% python3 -q
>>> import numpy as np
>>> np.set_printoptions(suppress=True, linewidth=100)
>>> tidy = lambda a: np.round(a, 2) + 0
>>> out = np.array([[0, 1, 3, 1, 0, 1], [1, 2, 3, 2, 3, 2]])
>>> data = out.T @ out
>>> data
array([[ 1,  2,  3,  2,  3,  2],
       [ 2,  5,  9,  5,  6,  5],
       [ 3,  9, 18,  9,  9,  9],
       [ 2,  5,  9,  5,  6,  5],
       [ 3,  6,  9,  6,  9,  6],
       [ 2,  5,  9,  5,  6,  5]])
>>> ev, V = np.linalg.eigh(data)
>>> np.unique(ev.round(6) + 0, return_counts=True)[1]
array([4, 1, 1])
>>> ev.sum(), np.trace(data)
(np.float64(43.0), np.int64(43))
>>> tidy(V @ np.diag(ev) @ V.T)
array([[ 1.,  2.,  3.,  2.,  3.,  2.],
       [ 2.,  5.,  9.,  5.,  6.,  5.],
       [ 3.,  9., 18.,  9.,  9.,  9.],
       [ 2.,  5.,  9.,  5.,  6.,  5.],
       [ 3.,  6.,  9.,  6.,  9.,  6.],
       [ 2.,  5.,  9.,  5.,  6.,  5.]])
>>> tidy(np.abs(V[:, -1]))
array([0.14, 0.36, 0.65, 0.36, 0.42, 0.36])
>>> tidy(np.linalg.norm(data, 2) / np.linalg.norm(data))
np.float64(1.0)
>>> [round(float(x), 2) for x in np.linalg.svd(data, compute_uv=False)[:3]]
[39.26, 3.74, 0.0]
>>> np.linalg.matrix_rank(data, rtol=0.1)
np.int64(1)
>>> Uu, sig, VT = np.linalg.svd(data)
>>> np.argmax(sig[:-1] / (sig[1:] + 1e-6)) + 1
np.int64(2)
>>> out = Uu[:, :2] @ np.diag(sig[:2]) @ VT[:2]
>>> np.linalg.matrix_rank(data, rtol=0.05)
np.int64(2)
>>> tidy(out)
array([[ 1.,  2.,  3.,  2.,  3.,  2.],
       [ 2.,  5.,  9.,  5.,  6.,  5.],
       [ 3.,  9., 18.,  9.,  9.,  9.],
       [ 2.,  5.,  9.,  5.,  6.,  5.],
       [ 3.,  6.,  9.,  6.,  9.,  6.],
       [ 2.,  5.,  9.,  5.,  6.,  5.]])
>>> tidy(np.linalg.norm(data - out) / np.linalg.norm(data))
np.float64(0.0)
>>> np.linalg.matrix_rank(out)
np.int64(2)
>>> tidy(np.abs(data - out).max())
np.float64(0.0)
>>> out = data / np.sqrt((data ** 2).mean(axis=1, keepdims=True))
>>> tidy(out[0])
array([0.44, 0.88, 1.32, 0.88, 1.32, 0.88])
>>> np.linalg.matrix_rank(out) == np.linalg.matrix_rank(data)
np.True_
>>> np.linalg.matrix_rank(data - data.mean(axis=1, keepdims=True))
np.int64(2)
>>> mat = np.loadtxt("w.csv", delimiter=",")
>>> mat
array([[ 2.1 ,  1.91,  3.04,  1.91,  3.29],
       [ 2.03,  3.88,  4.71,  7.42,  4.72],
       [ 3.46,  3.03,  4.94,  1.35,  3.23],
       [ 4.77,  3.94,  6.19,  0.5 ,  3.17],
       [ 3.18,  3.53,  6.72,  2.03,  2.34],
       [ 3.87,  3.87,  5.88,  2.61,  3.61],
       [ 1.88,  2.28,  6.36,  1.76,  1.96],
       [ 3.41,  5.06,  5.59,  7.51,  5.2 ],
       [ 5.03,  5.32,  6.83,  2.93,  3.36],
       [ 0.91,  1.63,  5.44,  1.25,  0.81],
       [ 2.83,  1.18, -0.15, -0.68,  3.61],
       [ 2.81,  0.9 ,  0.5 , -1.77,  3.06],
       [ 4.68,  2.95,  2.38, -0.4 ,  4.07],
       [ 2.4 ,  0.69,  1.33, -1.68,  2.75],
       [-0.82, -0.94,  0.34,  1.13,  2.37],
       [ 4.99,  6.9 ,  9.49,  6.89,  4.07],
       [ 0.77,  0.24,  4.43, -1.27,  0.79],
       [ 6.56,  6.89, 12.27,  2.5 ,  2.84],
       [ 0.71,  1.17,  2.28,  3.33,  3.43],
       [ 4.42,  4.28,  6.13,  2.45,  3.74],
       [ 8.95,  9.07, 12.29,  3.73,  4.5 ],
       [ 1.78,  1.98,  5.19,  0.93,  1.53],
       [ 2.53,  2.43,  2.33,  1.81,  3.01],
       [ 4.92,  4.41,  5.37,  2.12,  4.16],
       [ 1.75,  1.54,  2.71,  1.29,  2.72],
       [ 4.59,  4.41,  4.76,  3.24,  4.6 ],
       [ 3.87,  4.37,  3.91,  4.37,  4.36],
       [ 1.77,  1.63,  3.62,  1.17,  2.45],
       [ 2.01,  3.23,  6.42,  3.89,  2.46]])
>>> Uu, sig, VT = np.linalg.svd(mat)
>>> np.argmax(sig[:-1] / (sig[1:] + 1e-6)) + 1
np.int64(4)
>>> out = Uu[:, :4] @ np.diag(sig[:4]) @ VT[:4]
>>> tidy(np.linalg.norm(mat - out) / np.linalg.norm(mat))
np.float64(0.0)
>>> f = np.array([-5, -2])
>>> np.polyval(f, mat[16])
array([ -5.85,  -3.2 , -24.15,   4.35,  -5.95])
>>> tidy(np.cross(mat[16, :3], mat[1, :3]))
array([-16.06,   5.37,   2.5 ])
>>> tidy(np.linalg.norm(mat, 2) / np.linalg.norm(mat))
np.float64(0.95)
>>> [round(float(x), 2) for x in np.linalg.svd(mat, compute_uv=False)[:3]]
[46.47, 10.91, 9.34]
>>> np.linalg.matrix_rank(mat, rtol=0.1)
np.int64(4)
>>> round(np.log10(np.linalg.cond(mat)))
2
>>> np.argsort(-np.linalg.norm(mat, axis=0).round(6), kind="stable")[:3]
array([2, 1, 0])
>>> K = np.array([[-1, -3, 2, -3, -2, 1, -3],
...     [-3, 0, 0, 3, 1, 3, -3],
...     [-2, 0, 2, -3, -1, 2, 0],
...     [0, 2, -1, 0, 1, 0, 3],
...     [-1, -3, 1, 3, 3, 1, -2]])
>>> K
array([[-1, -3,  2, -3, -2,  1, -3],
       [-3,  0,  0,  3,  1,  3, -3],
       [-2,  0,  2, -3, -1,  2,  0],
       [ 0,  2, -1,  0,  1,  0,  3],
       [-1, -3,  1,  3,  3,  1, -2]])
>>> def softmax(z):
...     e = np.exp(z - z.max(axis=-1, keepdims=True))
...     return e / e.sum(axis=-1, keepdims=True)
... 
>>> tidy(softmax(10 * K[4]))
array([0. , 0. , 0. , 0.5, 0.5, 0. , 0. ])
>>> scores = K @ K.T / np.sqrt(7)
>>> tidy(softmax(scores)[4] @ K)
array([-1.04, -2.93,  0.98,  3.  ,  2.96,  1.04, -2.02])
>>> tidy(softmax(scores))
array([[1.  , 0.  , 0.  , 0.  , 0.  ],
       [0.  , 0.99, 0.  , 0.  , 0.01],
       [0.24, 0.  , 0.76, 0.  , 0.  ],
       [0.  , 0.  , 0.  , 1.  , 0.  ],
       [0.  , 0.02, 0.  , 0.  , 0.98]])
>>> out = K / np.linalg.norm(K, axis=1, keepdims=True)
>>> C2 = out @ out.T
>>> tidy(np.linalg.norm(out, axis=1))
array([1., 1., 1., 1., 1.])
>>> (C2 - 2 * np.eye(5)).round(6).argmax(axis=1)
array([2, 4, 0, 2, 1])
>>> np.argwhere(np.triu(np.abs(C2) > 0.95, 1))
array([], shape=(0, 2), dtype=int64)
>>> C2 = K.T @ K
>>> C2
array([[ 15,   6,  -7,  -3,  -2, -15,  14],
       [  6,  22, -11,   0,  -1,  -6,  21],
       [ -7, -11,  10,  -9,  -4,   7, -11],
       [ -3,   0,  -9,  36,  21,   3,  -6],
       [ -2,  -1,  -4,  21,  16,   2,   0],
       [-15,  -6,   7,   3,   2,  15, -14],
       [ 14,  21, -11,  -6,   0, -14,  31]])
>>> (K @ K.T).shape
(5, 5)
>>> tidy(np.linalg.eigvalsh(C2)[::-1])
array([68.21, 51.63, 17.96,  6.92,  0.27,  0.  ,  0.  ])
>>> np.trace(C2), (K ** 2).sum()
(np.int64(145), np.int64(145))
>>> E = np.loadtxt("arr.csv", delimiter=",")
>>> E
array([[0., 0., 0., 0.],
       [0., 0., 0., 0.],
       [0., 0., 0., 0.],
       [0., 0., 2., 0.]])
>>> Uu, sig, VT = np.linalg.svd(E)
>>> sig
array([2., 0., 0., 0.])
>>> out = Uu[:, :1] @ np.diag(sig[:1]) @ VT[:1]
>>> np.linalg.matrix_rank(out)
np.int64(1)
>>> tidy(np.linalg.norm(E - out) / np.linalg.norm(E))
np.float64(0.0)
>>> np.abs(E - out).max()
np.float64(0.0)
>>> np.linalg.matrix_rank(E, rtol=0.05)
np.int64(1)
>>> rng = np.random.default_rng(393147)
>>> idx = rng.permutation(4)
>>> idx
array([2, 0, 1, 3])
>>> out = E[idx][:, idx]
>>> np.trace(out)
np.float64(0.0)
>>> np.allclose(out, E)
False
>>> E @ E
array([[0., 0., 0., 0.],
       [0., 0., 0., 0.],
       [0., 0., 0., 0.],
       [0., 0., 0., 0.]])
>>> [int(np.linalg.matrix_rank(np.linalg.matrix_power(E, p))) for p in range(1, 5)]
[1, 0, 0, 0]
>>> rk = np.linalg.matrix_rank(E)
>>> rk
np.int64(1)
>>> N = np.linalg.svd(E)[2][rk:].T
>>> [int(np.linalg.matrix_rank(E[:, :j + 1])) for j in range(4)]
[0, 0, 1, 1]
>>> E @ N
array([[0., 0., 0.],
       [0., 0., 0.],
       [0., 0., 0.],
       [0., 0., 0.]])
>>> N @ N.T
array([[1., 0., 0., 0.],
       [0., 1., 0., 0.],
       [0., 0., 0., 0.],
       [0., 0., 0., 1.]])
>>> np.linalg.matrix_rank(E.T @ E), np.linalg.matrix_rank(E @ E.T)
(np.int64(1), np.int64(1))
